% ipython --no-banner

In [1]: import numpy as np

In [2]: import numpy.linalg as la

In [3]: np.set_printoptions(precision=1, suppress=True, linewidth=160)

In [4]: J = np.load("x.npy")

In [5]: print(J)
[[ 59.9 -58.7  19.9]
 [ 59.6 -60.7  20.6]
 [ 58.6 -60.   19.5]
 [ 59.5 -60.3  17.6]
 [ 60.1 -60.4  21.5]
 [ 61.6 -57.8  20.2]
 [ 59.  -60.8  19.9]
 [ 60.  -59.1  20.3]
 [ 58.9 -57.4  20.2]
 [ 60.4 -59.3  21.5]
 [ 59.1 -58.9  19.9]
 [ 60.3 -60.1  18.5]
 [ 58.2 -61.2  22.1]
 [ 59.7 -59.5  21. ]
 [ 58.  -60.5  20.7]
 [ 60.7 -58.6  19.4]
 [ 60.8 -59.9  22. ]
 [ 60.2 -59.3  19.7]
 [ 59.4 -59.   20.7]
 [ 62.7 -61.9  19.1]
 [ 58.2 -59.7  17.7]
 [ 58.9 -60.5  21.3]
 [ 60.6 -60.4  19.2]
 [ 58.2 -60.1  20.6]
 [ 61.1 -58.9  20.3]
 [ 59.4 -61.4  19.9]
 [ 58.9 -58.7  20.7]
 [ 59.6 -59.4  20.2]
 [ 58.6 -60.3  19.9]
 [ 59.9 -59.7  20.7]
 [ 58.2 -60.5  19.5]
 [ 60.1 -59.2  19.5]]

In [6]: Z = J[[18, 10]].astype(float)

In [7]: for _ in range(5):
   ...:     idx = la.norm(J[:, None] - Z, axis=-1).argmin(axis=1)
   ...:     Z = np.array([J[idx == j].mean(axis=0) for j in range(2)])
   ...: 

In [8]: print(idx)
[1 0 1 1 0 0 1 0 1 0 1 1 0 0 0 1 0 1 0 0 1 0 1 0 0 1 0 0 1 0 1 1]

In [9]: print(Z)
[[ 59.8 -59.8  20.8]
 [ 59.4 -59.7  19.4]]

In [10]: dist = la.norm(J[:, None] - J[None], axis=-1)

In [11]: print(dist.mean(axis=1).argmax())
19

In [12]: cen = J - J.mean(axis=1)
Traceback (most recent call last):
  Cell In[12], line 1
    cen = J - J.mean(axis=1)
ValueError: operands could not be broadcast together with shapes (32,3) (32,) 


In [13]: cen = J - J.mean(axis=0)

In [14]: left, sv, Vh = la.svd(cen, full_matrices=False)

In [15]: print(np.abs(Vh[-1]))
[0.5 0.8 0.3]

In [16]: print(sv)
[6.2 5.8 5.3]

In [17]: print((np.sign(left[:, 0]) == np.sign(left[0, 0])).astype(int))
[1 0 0 1 0 1 0 1 1 1 0 1 0 0 0 1 1 1 0 1 0 0 1 0 1 0 0 1 0 1 0 1]

In [18]: print(np.searchsorted(np.cumsum(sv ** 2) / (sv ** 2).sum(), 0.9) + 1)
3

In [19]: print(Vh[0] * np.sign(Vh[0, np.abs(Vh[0]).argmax()]))
[ 0.9  0.4 -0.3]

In [20]: print(round(float((sv ** 2).sum() ** 2 / (sv ** 4).sum()), 1))
3.0

In [21]: print(sv ** 2 / (sv ** 2).sum())
[0.4 0.3 0.3]

In [22]: print(np.round(cen.mean(axis=0), 1) + 0)
[0. 0. 0.]

In [23]: print(la.matrix_rank(cen))
3

In [24]: print(np.abs(Vh[0]).argmax())
0

In [25]: gram = np.cov(J, rowvar=False)

In [26]: print(gram.round(1) + 0)
[[ 1.2  0.1 -0.1]
 [ 0.1  1.   0. ]
 [-0.1  0.   1.1]]

In [27]: print(J.std(axis=0))
[1.1 1.  1. ]

In [28]: print(np.round(np.corrcoef(J.T), 1) + 0)
[[ 1.   0.1 -0.1]
 [ 0.1  1.   0. ]
 [-0.1  0.   1. ]]

In [29]: left, sv = la.svd(J)
Traceback (most recent call last):
  Cell In[29], line 1
    left, sv = la.svd(J)
ValueError: too many values to unpack (expected 2)


In [30]: left, sv, Vh = la.svd(J, full_matrices=False)

In [31]: print(round(float(np.sqrt((sv ** 2).sum())), 1), round(la.norm(J), 1))
491.1 491.1

In [32]: print((sv > 1e-8).sum())
3

In [33]: print(np.cumsum(sv ** 2) / np.sum(sv ** 2))
[1. 1. 1.]

In [34]: print(np.allclose(left * sv @ Vh, J))
True

In [35]: print(left.shape, sv.shape, Vh.shape)
(32, 3) (3,) (3, 3)

In [36]: print(np.round(Vh @ Vh.T, 1) + 0)
[[1. 0. 0.]
 [0. 1. 0.]
 [0. 0. 1.]]

In [37]: print(np.abs(left[:, 0]).round(6).argmax())
19

In [38]: E = np.array([[1, -4, 16, -64],
    ...:     [1, -3, 9, -27],
    ...:     [1, -2, 4, -8],
    ...:     [1, -1, 1, -1],
    ...:     [1, 0, 0, 0],
    ...:     [1, 1, 1, 1]])

In [39]: print(E)
[[  1  -4  16 -64]
 [  1  -3   9 -27]
 [  1  -2   4  -8]
 [  1  -1   1  -1]
 [  1   0   0   0]
 [  1   1   1   1]]

In [40]: left, sv = la.svd(E)
Traceback (most recent call last):
  Cell In[40], line 1
    left, sv = la.svd(E)
ValueError: too many values to unpack (expected 2)


In [41]: left, sv, Vh = la.svd(E, full_matrices=False)

In [42]: print(np.round(left.T @ E @ Vh.T, 1) + 0)
[[72.6  0.   0.   0. ]
 [ 0.   3.8  0.   0. ]
 [ 0.   0.   1.7  0. ]
 [ 0.   0.   0.   1.1]]

In [43]: print(np.round(left.T @ left, 1) + 0)
[[1. 0. 0. 0.]
 [0. 1. 0. 0.]
 [0. 0. 1. 0.]
 [0. 0. 0. 1.]]

In [44]: print(np.round(sv / sv[0], 1) + 0)
[1.  0.1 0.  0. ]

In [45]: print((sv > 1e-8).sum())
4

In [46]: print(np.round(np.abs(Vh[0]), 1) + 0)
[0.  0.1 0.3 1. ]

In [47]: print(np.cumsum(sv ** 2) / np.sum(sv ** 2))
[1. 1. 1. 1.]

In [48]: print(np.allclose(left * sv @ Vh, E))
True

In [49]: A2 = np.c_[E[:, :3] @ np.array([[0, -2, 2], [1, 2, 1], [-2, -1, 1]]), np.array([-4, -5, -5, 2, -3, -4])]

In [50]: print(A2)
[[-36 -26  14  -4]
 [-21 -17   8  -5]
 [-10 -10   4  -5]
 [ -3  -5   2   2]
 [  0  -2   2  -3]
 [ -1  -1   4  -4]]

In [51]: print(la.matrix_rank(np.c_[E, A2]))
5

In [52]: print(np.round(la.lstsq(E, A2[:, 0])[0], 1) + 0)
[ 0.  1. -2.  0.]

In [53]: print(la.norm(la.qr(E)[0].T @ A2, axis=0) ** 2 / ((A2 ** 2).sum(axis=0) + 1e-12))
[1.  1.  1.  0.8]

In [54]: vec = np.array([0, 2, -1, -1])

In [55]: rhs = E @ vec

In [56]: print(np.round(la.lstsq(E, rhs)[0], 1) + 0)
[ 0.  2. -1. -1.]

In [57]: print(np.round(la.solve(E.T @ E, E.T @ rhs), 1) + 0)
[ 0.  2. -1. -1.]

In [58]: rng = np.random.default_rng(685818)

In [59]: rhs = rhs + 0.3 * rng.normal(size=6)

In [60]: print(rhs.round(1) + 0)
[39.6 12.2  0.1 -2.4  0.  -0.1]

In [61]: beta, *_ = la.lstsq(E, rhs)

In [62]: print(beta.round())
[-0.  2. -1. -1.]

In [63]: print(beta)
[-0.3  2.  -0.8 -1. ]

In [64]: gram = E.T @ E

In [65]: print(gram)
[[    6    -9    31   -99]
 [   -9    31   -99   355]
 [   31   -99   355 -1299]
 [  -99   355 -1299  4891]]

In [66]: print(np.trace(gram), (E ** 2).sum())
5283 5283

In [67]: print(np.allclose(gram, gram.T))
True

In [68]: W1 = np.array([[-3, 2, -3, 2, -1],
    ...:     [3, -1, 0, 2, 0],
    ...:     [1, -1, 1, -2, 3],
    ...:     [1, -2, -1, -2, 3]])

In [69]: beta = np.array([1, 3, 3, -1, -2])

In [70]: hid = np.maximum(gram @ W1 + beta, 0)

In [71]: print(hid)
[[    0   191   115   129     0]
 [  377     0     0     0   775]
 [    0  2407  1564  1751     0]
 [ 4955     0     0     0 10873]]

In [72]: Z = np.array([[6, 7, 5], [0, 3, 8], [9, 1, 9], [3, 5, 6], [2, 9, 9]])

In [73]: print(hid @ Z)
[[  1422   1333   3337]
 [  3812   9614   8860]
 [ 19329  17540  43838]
 [ 51476 132542 122632]]

In [74]: print((hid @ Z).round(6).argmax(axis=1))
[2 1 2 1]

In [75]: print(W1 @ Z)
[[-41 -17 -23]
 [ 24  28  19]
 [ 15  22  21]
 [ -3  17  -5]]

In [76]: A = np.load("run10.npy")

In [77]: print(A)
[[-4.7  0.2 -1.6]
 [-0.3 -2.7 -4.2]
 [-1.7 -2.3  4.1]
 [ 0.8  3.8  3.1]
 [-1.1  4.9  0. ]
 [-1.9  4.5  1.2]
 [ 4.7 -1.4 -1. ]
 [ 4.2  2.5  0.8]
 [-1.4 -4.2  2.4]
 [-3.6  3.2  1.4]
 [ 4.1  1.8 -2.2]
 [ 1.1 -3.7 -3.2]
 [ 0.4  1.8  4.6]
 [-1.2 -1.7 -4.5]
 [ 1.5 -4.4  1.7]
 [ 1.6  4.6  1.2]
 [ 1.5  3.   3.7]
 [-1.9 -4.6  0.7]
 [ 4.6  1.8 -1. ]
 [ 3.1  3.3  2.1]
 [-3.  -3.7  1.3]
 [-1.4 -0.8  4.7]
 [ 4.  -2.4  1.8]
 [-2.  -4.5 -1.1]
 [-4.9  0.8 -0.4]
 [-3.8  2.4  2.3]
 [-4.1  2.  -1.9]
 [ 4.7 -0.7 -1.5]
 [-2.2  4.1  1.8]
 [ 1.  -4.9 -0.6]
 [-4.3 -1.9  1.6]
 [ 2.2  1.   4.4]
 [-2.7 -0.6  4.2]
 [ 0.7 -1.7  4.7]]

In [78]: cen = A - A.mean(axis=1)
Traceback (most recent call last):
  Cell In[78], line 1
    cen = A - A.mean(axis=1)
ValueError: operands could not be broadcast together with shapes (34,3) (34,) 


In [79]: cen = A - A.mean(axis=0)

In [80]: left, sv, Vh = la.svd(cen, full_matrices=False)

In [81]: print((np.sign(left[:, 0]) == np.sign(left[0, 0])).astype(int))
[1 1 1 0 0 0 1 0 1 0 0 1 0 1 1 0 0 1 0 0 1 0 1 1 1 0 0 1 0 1 1 0 0 1]

In [82]: print(la.matrix_rank(cen))
3

In [83]: print(Vh[0] * np.sign(Vh[0, np.abs(Vh[0]).argmax()]))
[0.2 0.9 0.3]

In [84]: print(round(float((sv ** 2).sum() ** 2 / (sv ** 4).sum()), 1))
2.9

In [85]: print(sv ** 2 / (sv ** 2).sum())
[0.4 0.4 0.2]

In [86]: print(np.abs(Vh[0]).argmax())
1

In [87]: r0 = np.array([-1, 1, 4])

In [88]: print(np.correlate(A[10], A[13], "full"))
[-18.4 -15.1   1.9   1.6   2.6]

In [89]: print(np.convolve(A[10], r0))
[-4.1  2.3 20.4  5.  -8.8]

In [90]: gram = A.T @ A

In [91]: print(np.allclose(gram, gram.T))
True

In [92]: print(round(float(np.trace(gram)), 1), round((A ** 2).sum(), 1))
849.3 849.3

In [93]: M = np.array([[0, 2, -4, 0], [-2, 0, 1, 0], [4, -1, 0, -2], [0, 0, 2, 0]])

In [94]: print(M)
[[ 0  2 -4  0]
 [-2  0  1  0]
 [ 4 -1  0 -2]
 [ 0  0  2  0]]

In [95]: print(np.einsum("ij,ji->", M, M))
-50

In [96]: print(np.einsum("ii->", M))
0

In [97]: print(np.kron(np.eye(2, dtype=int), M))
[[ 0  2 -4  0  0  0  0  0]
 [-2  0  1  0  0  0  0  0]
 [ 4 -1  0 -2  0  0  0  0]
 [ 0  0  2  0  0  0  0  0]
 [ 0  0  0  0  0  2 -4  0]
 [ 0  0  0  0 -2  0  1  0]
 [ 0  0  0  0  4 -1  0 -2]
 [ 0  0  0  0  0  0  2  0]]

In [98]: vec = np.array([-4, -6, -6, -6])

In [99]: rhs = M @ vec

In [100]: print(rhs)
[ 12   2   2 -12]

In [101]: print(la.solve(M, M[:, 0]))
[ 1.  0.  0. -0.]

In [102]: print(la.solve(M.T, M[3]))
[-0. -0. -0.  1.]

In [103]: K = np.load("data.npy")

In [104]: print(K)
[[  2   2  -3  -1]
 [  3   3  -3  -4]
 [ -1   0  -8   1]
 [ -5   0 -11   1]
 [ -5   3 -10  -2]
 [ -8   0 -13  -2]
 [ -5   5 -18  -4]
 [ -2   5 -18  -4]
 [ -6   3 -18  -4]
 [ -6   4 -18  -6]
 [ -5   1 -22 -11]
 [ -8   6 -22 -16]
 [ -7   6 -20 -12]
 [-11   9 -18 -14]
 [ -8   7 -15 -17]
 [ -7   7 -15 -20]
 [-12  12 -20 -17]
 [ -9  14 -20 -14]
 [-13  15 -25 -19]
 [-14  17 -25 -20]
 [-18  22 -20 -17]
 [-13  20 -24 -21]
 [-15  22 -29 -24]
 [-17  18 -34 -25]
 [-14  18 -32 -24]
 [-12  23 -27 -21]
 [-12  20 -27 -23]
 [-10  15 -31 -28]
 [ -9  15 -27 -30]
 [-10  11 -24 -28]
 [ -6  12 -27 -33]
 [ -9   7 -24 -28]]

In [105]: idx = K[:, 3] > np.median(K[:, 3])

In [106]: r0 = K[idx].mean(axis=0) - K[~idx].mean(axis=0)

In [107]: print(r0)
[  6.8 -11.3  10.3  17.1]

In [108]: print(((K - K.mean(axis=0)) @ r0 > 0).astype(int))
[1 1 1 1 1 1 1 1 1 1 1 1 1 1 1 1 0 0 0 0 0 0 0 0 0 0 0 0 0 0 0 0]

In [109]: print(np.argsort(-np.abs(r0).round(6), kind="stable"))
[3 1 2 0]

In [110]: print(idx.astype(int))
[1 1 1 1 1 1 1 1 1 1 1 1 1 1 0 0 0 1 0 0 0 0 0 0 0 0 0 0 0 0 0 0]
